$ ipython --no-banner

In [1]: import numpy as np

In [2]: np.set_printoptions(precision=1, suppress=True, linewidth=120, sign=" ")

In [3]: rd = lambda a: np.round(a, 1) + 0

In [4]: X = np.array([[1, -1, 1, -1],
   ...:     [1, 0, 0, 0],
   ...:     [1, 1, 1, 1],
   ...:     [1, 2, 4, 8],
   ...:     [1, 3, 9, 27],
   ...:     [1, 4, 16, 64],
   ...:     [1, 5, 25, 125],
   ...:     [1, 6, 36, 216],
   ...:     [1, 7, 49, 343],
   ...:     [1, 8, 64, 512],
   ...:     [1, 9, 81, 729]])

In [5]: # column 3 is much longer than the rest

In [6]: vec = np.array([-2, 0, -1, 0])

In [7]: y = X @ vec

In [8]: rd(np.linalg.lstsq(X, y)[0])
Out[8]: array([-2.,  0., -1.,  0.])

In [9]: rd(np.linalg.pinv(X) @ X)
Out[9]: 
array([[ 1.,  0.,  0.,  0.],
       [ 0.,  1.,  0.,  0.],
       [ 0.,  0.,  1.,  0.],
       [ 0.,  0.,  0.,  1.]])

In [10]: rd(np.linalg.solve(X.T @ X, X.T @ y))
Out[10]: array([-2.,  0., -1.,  0.])

In [11]: rng = np.random.default_rng(24)

In [12]: y = y + 0.1 * rng.normal(size=11)

In [13]: rd(y)
Out[13]: array([ -2.9,  -2. ,  -3.1,  -6. , -11. , -18. , -26.9, -38.1, -50.9, -66.1, -83. ])

In [14]: coef, *_ = np.linalg.lstsq(X, y)

In [15]: rd(coef)
Out[15]: array([-2. , -0.1, -1. ,  0. ])

In [16]: rd(X.T @ (y - X @ coef))
Out[16]: array([ 0.,  0.,  0.,  0.])

In [17]: [round(float(np.linalg.norm(np.linalg.solve(X.T @ X + lam * np.eye(4), X.T @ y))), 2) for lam in (0, 1, 10, 100)]
Out[17]: [2.21, 1.84, 1.2, 0.92]

In [18]: np.linalg.cond(X) > 100
Out[18]: np.True_

In [19]: [round(float(x), 1) for x in np.linalg.svd(X, compute_uv=False)[:3]]
Out[19]: [996.8, 21.2, 2.2]

In [20]: round(np.log10(np.linalg.cond(X)))
Out[20]: 3

In [21]: rd(np.linalg.norm(X, 2) / np.linalg.norm(X))
Out[21]: np.float64(1.0)

In [22]: vec = np.array([1, -2, -1, 3])

In [23]: y = X @ vec

In [24]: coef, lr = np.zeros(4), 1 / np.linalg.norm(X, 2) ** 2

In [25]: for i in range(3):
    ...:     coef -= lr * X.T @ (X @ coef - y)
    ...:     if i % 1 == 0: print(i, round(np.linalg.norm(X @ coef - y), 1))
    ...: 
0 38.9
1 38.9
2 38.9

In [26]: rd(coef)
Out[26]: array([ 0. ,  0. ,  0.3,  2.8])

In [27]: other = X[0, 0] * X[1:] - np.outer(X[1:, 0], X[0])

In [28]: other
Out[28]: 
array([[  0,   1,  -1,   1],
       [  0,   2,   0,   2],
       [  0,   3,   3,   9],
       [  0,   4,   8,  28],
       [  0,   5,  15,  65],
       [  0,   6,  24, 126],
       [  0,   7,  35, 217],
       [  0,   8,  48, 344],
       [  0,   9,  63, 513],
       [  0,  10,  80, 730]])

In [29]: X[:, 0] / X[0, 0]
Out[29]: array([ 1.,  1.,  1.,  1.,  1.,  1.,  1.,  1.,  1.,  1.,  1.])

In [30]: P = X @ np.linalg.solve(X.T @ X, X.T)

In [31]: rd(P @ X[:, 0])
Out[31]: array([ 1.,  1.,  1.,  1.,  1.,  1.,  1.,  1.,  1.,  1.,  1.])

In [32]: rd(np.trace(P))
Out[32]: np.float64(4.0)

In [33]: E = np.loadtxt("w.csv", delimiter=",")

In [34]: rd(E)
Out[34]: 
array([[-1.1,  0.6, -0.8,  1.1,  0.3,  0.1, -0.4, -0.6,  1.9,  0.5,  1. ],
       [ 0.4, -0.7,  0.2, -0.8,  0. ,  1. ,  0.4,  2.2, -0.1, -1.2, -0.5],
       [ 0.9, -0.7,  0.7, -1.1, -0.2,  0.3,  0.4,  1.3, -1.4, -0.8, -1. ],
       [-0.6,  0.7, -0.4,  1. ,  0.1, -0.9, -0.4, -2.1,  0.4,  1.2,  0.6],
       [-0.8,  0.7, -0.6,  1.1,  0.2, -0.5, -0.4, -1.7,  1.1,  1. ,  0.9],
       [-0.6,  0.7, -0.4,  1. ,  0.1, -0.8, -0.4, -2. ,  0.6,  1.1,  0.7],
       [-0.6,  0.7, -0.4,  1. ,  0.1, -0.8, -0.4, -2.1,  0.4,  1.2,  0.6],
       [-0.2, -0.4, -0.2, -0.3,  0.2,  1.2,  0.2,  2.2,  1.1, -1.1,  0.1],
       [-1. ,  0.7, -0.8,  1.1,  0.3, -0.1, -0.4, -1. ,  1.7,  0.7,  1. ],
       [-1. ,  0.7, -0.7,  1.1,  0.3, -0.3, -0.4, -1.3,  1.5,  0.8,  1. ],
       [-1.1,  0.5, -0.8,  1. ,  0.4,  0.3, -0.4, -0.2,  2.1,  0.2,  1. ],
       [-0.9,  0.7, -0.6,  1.1,  0.2, -0.5, -0.4, -1.5,  1.2,  0.9,  0.9],
       [-0.1, -0.4, -0.2, -0.3,  0.2,  1.2,  0.2,  2.2,  1. , -1.1,  0.1],
       [-0.8,  0. , -0.7,  0.4,  0.4,  1. , -0.1,  1.3,  2. , -0.6,  0.7]])

In [35]: # null space of dimension 9

In [36]: left, sig, Vh = np.linalg.svd(E)

In [37]: np.argmax(sig[:-1] / (sig[1:] + 1e-6)) + 1
Out[37]: np.int64(2)

In [38]: other = left[:, :2] @ np.diag(sig[:2]) @ Vh[:2]

In [39]: rd(np.linalg.norm(E - other) / np.linalg.norm(E))
Out[39]: np.float64(0.0)

In [40]: np.linalg.matrix_rank(E, rtol=0.05)
Out[40]: np.int64(2)

In [41]: np.linalg.matrix_rank(other)
Out[41]: np.int64(2)
